% ipython --no-banner

In [1]: import numpy as np

In [2]: import numpy.linalg as la

In [3]: np.set_printoptions(precision=1, suppress=True, linewidth=200)

In [4]: def rnd(a):
   ...:     return np.round(a, 1) + 0
   ...: 

In [5]: K = np.load("m.npy")

In [6]: print(K)
[[0 1 0 0]
 [0 0 0 1]
 [1 0 0 0]
 [0 0 1 0]]

In [7]: x = np.array([-1, -2, 1, 1])

In [8]: print(np.einsum("ij,j->i", K, x))
[-2  1 -1  1]

In [9]: print(np.sign((K @ x).round(6)))
[-1  1 -1  1]

In [10]: print(K @ np.ones(4))
[1. 1. 1. 1.]

In [11]: print((K * x).sum(axis=1))
[-2  1 -1  1]

In [12]: print((K @ x).argmax())
1

In [13]: print(la.norm(K @ x) <= la.norm(K, 2) * la.norm(x) + 1e-9)
True

In [14]: print(K @ np.eye(4)[3])
[0. 1. 0. 0.]

In [15]: x = np.array([-3, -2, -3, -1])

In [16]: print(rnd(la.norm(x)), rnd(la.norm(K @ x)))
4.8 4.8

In [17]: P = np.triu(np.array([[-1, 1, 1, 0], [0, 1, -2, 2], [1, -1, -2, -1], [-2, -1, 0, 0]]), 1) + np.eye(4)

In [18]: other = P @ K @ la.inv(P)

In [19]: print(P @ K - K @ P)
[[ 1.  0.  2. -1.]
 [-2.  0.  2.  0.]
 [ 0. -1. -2.  0.]
 [ 0.  0.  0.  1.]]

In [20]: print(la.matrix_rank(other))
4

In [21]: print(rnd(la.det(other)))
-1.0

In [22]: print(rnd(np.poly(other)))
[ 1.  0.  0.  0. -1.]

In [23]: print(other)
[[ 1.  0. -1.  0.]
 [-2.  2.  8.  5.]
 [ 1. -1. -4. -2.]
 [ 0.  0.  1.  1.]]

In [24]: print(rnd(la.eigvals(K).sum().real))
0.0

In [25]: print(rnd(la.det(K[::-1])))
-1.0

In [26]: print(rnd(la.det(2 * K)), rnd(la.det(K)))
-16.0 -1.0

In [27]: print(np.kron(np.eye(2, dtype=int), K))
[[0 1 0 0 0 0 0 0]
 [0 0 0 1 0 0 0 0]
 [1 0 0 0 0 0 0 0]
 [0 0 1 0 0 0 0 0]
 [0 0 0 0 0 1 0 0]
 [0 0 0 0 0 0 0 1]
 [0 0 0 0 1 0 0 0]
 [0 0 0 0 0 0 1 0]]
